$ ipython --no-banner

In [1]: import numpy as np

In [2]: from numpy import linalg as LA

In [3]: np.set_printoptions(suppress=True, linewidth=100)

In [4]: rd = lambda a: np.round(a, 3) + 0

In [5]: F = np.loadtxt("sample4.csv", delimiter=",")

In [6]: F
Out[6]: 
array([[-3.,  1.,  0.,  0.,  0.,  0.,  0.,  0.,  0.,  0.],
       [ 0., -3.,  1.,  0.,  0.,  0.,  0.,  0.,  0.,  0.],
       [ 0.,  0., -3.,  1.,  0.,  0.,  0.,  0.,  0.,  0.],
       [ 0.,  0.,  0., -3.,  1.,  0.,  0.,  0.,  0.,  0.],
       [ 0.,  0.,  0.,  0., -3.,  1.,  0.,  0.,  0.,  0.],
       [ 0.,  0.,  0.,  0.,  0., -3.,  1.,  0.,  0.,  0.],
       [ 0.,  0.,  0.,  0.,  0.,  0., -3.,  1.,  0.,  0.],
       [ 0.,  0.,  0.,  0.,  0.,  0.,  0., -3.,  1.,  0.],
       [ 0.,  0.,  0.,  0.,  0.,  0.,  0.,  0., -3.,  1.],
       [ 0.,  0.,  0.,  0.,  0.,  0.,  0.,  0.,  0., -3.]])

In [7]: np.trace(F)
Out[7]: np.float64(-30.0)

In [8]: F @ F
Out[8]: 
array([[ 9., -6.,  1.,  0.,  0.,  0.,  0.,  0.,  0.,  0.],
       [ 0.,  9., -6.,  1.,  0.,  0.,  0.,  0.,  0.,  0.],
       [ 0.,  0.,  9., -6.,  1.,  0.,  0.,  0.,  0.,  0.],
       [ 0.,  0.,  0.,  9., -6.,  1.,  0.,  0.,  0.,  0.],
       [ 0.,  0.,  0.,  0.,  9., -6.,  1.,  0.,  0.,  0.],
       [ 0.,  0.,  0.,  0.,  0.,  9., -6.,  1.,  0.,  0.],
       [ 0.,  0.,  0.,  0.,  0.,  0.,  9., -6.,  1.,  0.],
       [ 0.,  0.,  0.,  0.,  0.,  0.,  0.,  9., -6.,  1.],
       [ 0.,  0.,  0.,  0.,  0.,  0.,  0.,  0.,  9., -6.],
       [ 0.,  0.,  0.,  0.,  0.,  0.,  0.,  0.,  0.,  9.]])

In [9]: rd(np.abs(LA.eigvals(F)).max())
Out[9]: np.float64(3.0)

In [10]: np.allclose(F @ F.T, F.T @ F)
Out[10]: False

In [11]: rd(LA.det(F))
Out[11]: np.float64(59049.0)

In [12]: O, Rm = LA.qr(F)

In [13]: O.shape, Rm.shape
Out[13]: ((10, 10), (10, 10))

In [14]: Rm
Out[14]: 
array([[-3.,  1.,  0.,  0.,  0.,  0.,  0.,  0.,  0.,  0.],
       [ 0., -3.,  1.,  0.,  0.,  0.,  0.,  0.,  0.,  0.],
       [ 0.,  0., -3.,  1.,  0.,  0.,  0.,  0.,  0.,  0.],
       [ 0.,  0.,  0., -3.,  1.,  0.,  0.,  0.,  0.,  0.],
       [ 0.,  0.,  0.,  0., -3.,  1.,  0.,  0.,  0.,  0.],
       [ 0.,  0.,  0.,  0.,  0., -3.,  1.,  0.,  0.,  0.],
       [ 0.,  0.,  0.,  0.,  0.,  0., -3.,  1.,  0.,  0.],
       [ 0.,  0.,  0.,  0.,  0.,  0.,  0., -3.,  1.,  0.],
       [ 0.,  0.,  0.,  0.,  0.,  0.,  0.,  0., -3.,  1.],
       [ 0.,  0.,  0.,  0.,  0.,  0.,  0.,  0.,  0., -3.]])

In [15]: O
Out[15]: 
array([[ 1.,  0.,  0.,  0.,  0.,  0.,  0.,  0.,  0.,  0.],
       [-0.,  1.,  0.,  0.,  0.,  0.,  0.,  0.,  0.,  0.],
       [-0., -0.,  1.,  0.,  0.,  0.,  0.,  0.,  0.,  0.],
       [-0., -0., -0.,  1.,  0.,  0.,  0.,  0.,  0.,  0.],
       [-0., -0., -0., -0.,  1.,  0.,  0.,  0.,  0.,  0.],
       [-0., -0., -0., -0., -0.,  1.,  0.,  0.,  0.,  0.],
       [-0., -0., -0., -0., -0., -0.,  1.,  0.,  0.,  0.],
       [-0., -0., -0., -0., -0., -0., -0.,  1.,  0.,  0.],
       [-0., -0., -0., -0., -0., -0., -0., -0.,  1.,  0.],
       [-0., -0., -0., -0., -0., -0., -0., -0., -0.,  1.]])

In [16]: O.T @ O
Out[16]: 
array([[1., 0., 0., 0., 0., 0., 0., 0., 0., 0.],
       [0., 1., 0., 0., 0., 0., 0., 0., 0., 0.],
       [0., 0., 1., 0., 0., 0., 0., 0., 0., 0.],
       [0., 0., 0., 1., 0., 0., 0., 0., 0., 0.],
       [0., 0., 0., 0., 1., 0., 0., 0., 0., 0.],
       [0., 0., 0., 0., 0., 1., 0., 0., 0., 0.],
       [0., 0., 0., 0., 0., 0., 1., 0., 0., 0.],
       [0., 0., 0., 0., 0., 0., 0., 1., 0., 0.],
       [0., 0., 0., 0., 0., 0., 0., 0., 1., 0.],
       [0., 0., 0., 0., 0., 0., 0., 0., 0., 1.]])

In [17]: def softmax(z):
    ...:     e = np.exp(z - z.max(axis=-1, keepdims=True))
    ...:     return e / e.sum(axis=-1, keepdims=True)
    ...: 

In [18]: rd(softmax(Rm[6]))
Out[18]: array([0.093, 0.093, 0.093, 0.093, 0.093, 0.093, 0.005, 0.252, 0.093, 0.093])

In [19]: rd(softmax(Rm).sum(axis=1))
Out[19]: array([1., 1., 1., 1., 1., 1., 1., 1., 1., 1.])

In [20]: rd(softmax(Rm[6] + 4))
Out[20]: array([0.093, 0.093, 0.093, 0.093, 0.093, 0.093, 0.005, 0.252, 0.093, 0.093])

In [21]: scores = Rm @ Rm.T / np.sqrt(10)

In [22]: rd(softmax(scores))
Out[22]: 
array([[0.738, 0.012, 0.031, 0.031, 0.031, 0.031, 0.031, 0.031, 0.031, 0.031],
       [0.012, 0.752, 0.012, 0.032, 0.032, 0.032, 0.032, 0.032, 0.032, 0.032],
       [0.032, 0.012, 0.752, 0.012, 0.032, 0.032, 0.032, 0.032, 0.032, 0.032],
       [0.032, 0.032, 0.012, 0.752, 0.012, 0.032, 0.032, 0.032, 0.032, 0.032],
       [0.032, 0.032, 0.032, 0.012, 0.752, 0.012, 0.032, 0.032, 0.032, 0.032],
       [0.032, 0.032, 0.032, 0.032, 0.012, 0.752, 0.012, 0.032, 0.032, 0.032],
       [0.032, 0.032, 0.032, 0.032, 0.032, 0.012, 0.752, 0.012, 0.032, 0.032],
       [0.032, 0.032, 0.032, 0.032, 0.032, 0.032, 0.012, 0.752, 0.012, 0.032],
       [0.032, 0.032, 0.032, 0.032, 0.032, 0.032, 0.032, 0.012, 0.752, 0.012],
       [0.039, 0.039, 0.039, 0.039, 0.039, 0.039, 0.039, 0.039, 0.015, 0.672]])

In [23]: softmax(scores).round(6).argmax(axis=1)
Out[23]: array([0, 1, 2, 3, 4, 5, 6, 7, 8, 9])

In [24]: X = np.load("x.npy")

In [25]: X
Out[25]: 
array([[12,  9, 12, 12, 17,  5,  3,  0, 11],
       [ 0,  9,  9,  6,  0,  0,  0,  0,  0],
       [10, 15, 15, 13, 10,  0,  0,  0,  0],
       [ 0,  0,  0,  0,  3,  7,  4,  3,  4],
       [ 6,  3,  7,  7, 10,  4,  1,  0,  6],
       [14,  3,  9, 11, 24, 14, 15, 12, 22],
       [ 6, 15, 14, 11,  3,  0,  0,  0,  0],
       [ 0,  0,  0,  0,  0, 10,  7,  8,  2],
       [ 0,  0,  1,  0,  0,  0,  0,  0,  0],
       [14,  3,  9, 11, 24, 14, 15, 12, 22],
       [16,  9, 13, 14, 24, 10, 10,  6, 19],
       [ 0,  0,  0,  0,  0, 10,  7,  8,  2],
       [ 0,  0,  0,  0,  0,  6,  2,  2,  0],
       [26, 15, 19, 21, 38, 16, 19, 14, 32],
       [ 0,  0,  2,  2,  3,  3,  0,  0,  1],
       [ 8,  9, 11, 10, 10,  0,  0,  0,  3],
       [ 0,  0,  0,  0,  3,  7,  4,  3,  4],
       [ 0,  0,  1,  0,  0,  0,  0,  0,  0],
       [30, 15, 20, 23, 45, 21, 26, 21, 40],
       [ 0,  3,  5,  3,  0,  0,  0,  0,  0],
       [24,  9, 15, 18, 38, 20, 24, 20, 35],
       [ 0,  0,  0,  0,  0,  0,  0,  0,  0],
       [ 8,  9, 11, 10, 10,  0,  0,  0,  3],
       [ 4,  0,  3,  4, 10,  8,  6,  4,  9]])

In [26]: vec = np.array([3, -1, 1, -2, 1, -2, 2, 1, 1])

In [27]: y = X @ vec

In [28]: rd(LA.solve(X.T @ X, X.T @ y))
Out[28]: array([ 3., -1.,  1., -2.,  1., -2.,  2.,  1.,  1.])

In [29]: y
Out[29]: 
array([ 39, -12,  14,   4,  18,  86,  -2,   4,   1,  86,  73,   4,  -6, 130,  -4,  19,   4,   1,
       165,  -4, 143,   0,  19,  26])

In [30]: rd(LA.lstsq(X, y)[0])
Out[30]: array([ 3., -1.,  1., -2.,  1., -2.,  2.,  1.,  1.])

In [31]: rng = np.random.default_rng(256773)

In [32]: y = y + 0.02 * rng.normal(size=24)

In [33]: rd(y)
Out[33]: 
array([ 39.02 , -12.009,  14.024,   4.002,  18.019,  85.97 ,  -1.968,   3.993,   1.019,  85.959,
        72.973,   3.98 ,  -5.976, 130.024,  -3.995,  18.967,   4.015,   1.022, 164.979,  -3.982,
       142.96 ,  -0.01 ,  19.   ,  26.014])

In [34]: c, *_ = LA.lstsq(X, y)

In [35]: rd(X.T @ (y - X @ c))
Out[35]: array([0., 0., 0., 0., 0., 0., 0., 0., 0.])

In [36]: rd(LA.norm(y - X @ c))
Out[36]: np.float64(0.073)

In [37]: A = np.load("data.npy")

In [38]: A
Out[38]: 
array([[-4,  0,  0,  0,  0,  0,  0,  0],
       [ 0,  8,  0,  0,  0,  0,  0,  0],
       [ 0,  0,  1,  0,  0,  0,  0,  0],
       [ 0,  0,  0,  5,  0,  0,  0,  0],
       [ 0,  0,  0,  0, -5,  0,  0,  0],
       [ 0,  0,  0,  0,  0, -9,  0,  0],
       [ 0,  0,  0,  0,  0,  0,  1,  0],
       [ 0,  0,  0,  0,  0,  0,  0, -4]])

In [39]: M2 = A / np.sqrt((A ** 2).mean(axis=1, keepdims=True))

In [40]: LA.matrix_rank(A - A.mean(axis=1, keepdims=True))
Out[40]: np.int64(7)

In [41]: rd(LA.norm(M2, axis=1))
Out[41]: array([2.828, 2.828, 2.828, 2.828, 2.828, 2.828, 2.828, 2.828])

In [42]: LA.matrix_rank(M2) == LA.matrix_rank(A)
Out[42]: np.True_

In [43]: A - A.mean(axis=1, keepdims=True)
Out[43]: 
array([[-3.5  ,  0.5  ,  0.5  ,  0.5  ,  0.5  ,  0.5  ,  0.5  ,  0.5  ],
       [-1.   ,  7.   , -1.   , -1.   , -1.   , -1.   , -1.   , -1.   ],
       [-0.125, -0.125,  0.875, -0.125, -0.125, -0.125, -0.125, -0.125],
       [-0.625, -0.625, -0.625,  4.375, -0.625, -0.625, -0.625, -0.625],
       [ 0.625,  0.625,  0.625,  0.625, -4.375,  0.625,  0.625,  0.625],
       [ 1.125,  1.125,  1.125,  1.125,  1.125, -7.875,  1.125,  1.125],
       [-0.125, -0.125, -0.125, -0.125, -0.125, -0.125,  0.875, -0.125],
       [ 0.5  ,  0.5  ,  0.5  ,  0.5  ,  0.5  ,  0.5  ,  0.5  , -3.5  ]])

In [44]: rd(M2[5])
Out[44]: array([ 0.   ,  0.   ,  0.   ,  0.   ,  0.   , -2.828,  0.   ,  0.   ])

In [45]: G = F.T @ F

In [46]: LA.matrix_rank(G)
Out[46]: np.int64(10)

In [47]: rd(LA.eigvalsh(G)[::-1])
Out[47]: array([15.746, 15.005, 13.843, 12.361, 10.687,  8.966,  7.341,  5.946,  4.883,  4.223])

In [48]: np.diag(G)
Out[48]: array([ 9., 10., 10., 10., 10., 10., 10., 10., 10., 10.])

In [49]: np.allclose(G, G.T)
Out[49]: True

In [50]: np.trace(G), (F ** 2).sum()
Out[50]: (np.float64(99.0), np.float64(99.0))

In [51]: (F @ F.T).shape
Out[51]: (10, 10)

In [52]: rd(LA.svd(F, compute_uv=False) ** 2)
Out[52]: array([15.746, 15.005, 13.843, 12.361, 10.687,  8.966,  7.341,  5.946,  4.883,  4.223])

In [53]: u, g = A[0], A[1]

In [54]: u @ u
Out[54]: np.int64(16)

In [55]: pr = (u @ g) / (u @ u) * u

In [56]: rd(LA.norm(u + g) ** 2 + LA.norm(u - g) ** 2)
Out[56]: np.float64(160.0)

In [57]: (g - pr) @ u
Out[57]: np.float64(0.0)

In [58]: pr
Out[58]: array([-0.,  0.,  0.,  0.,  0.,  0.,  0.,  0.])

In [59]: A.sum(axis=0)
Out[59]: array([-4,  8,  1,  5, -5, -9,  1, -4])

In [60]: rd(LA.svd(A, compute_uv=False))
Out[60]: array([9., 8., 5., 5., 4., 4., 1., 1.])

In [61]: A.shape
Out[61]: (8, 8)

In [62]: LA.rank(A)
---------------------------------------------------------------------------
AttributeError                            Traceback (most recent call last)
Cell In[62], line 1
----> 1 LA.rank(A)

AttributeError: module 'numpy.linalg' has no attribute 'rank'

In [63]: np.abs(A).max()
Out[63]: np.int64(9)

In [64]: A[:, 8]
---------------------------------------------------------------------------
IndexError                                Traceback (most recent call last)
Cell In[64], line 1
----> 1 A[:, 8]

IndexError: index 8 is out of bounds for axis 1 with size 8

In [65]: W0 = np.load("dump.npy")

In [66]: W0
Out[66]: 
array([[0, 0, 0, 0, 1, 1, 0, 0, 0],
       [0, 0, 0, 0, 0, 1, 0, 0, 1],
       [0, 0, 0, 0, 0, 1, 1, 0, 1],
       [0, 0, 0, 0, 0, 0, 0, 1, 0],
       [1, 0, 0, 0, 0, 0, 0, 0, 1],
       [1, 1, 1, 0, 0, 0, 1, 0, 1],
       [0, 0, 1, 0, 0, 1, 0, 0, 1],
       [0, 0, 0, 1, 0, 0, 0, 0, 0],
       [0, 1, 1, 0, 1, 1, 1, 0, 0]])

In [67]: rd(LA.eigvalsh(W0).min())
Out[67]: np.float64(-2.0)
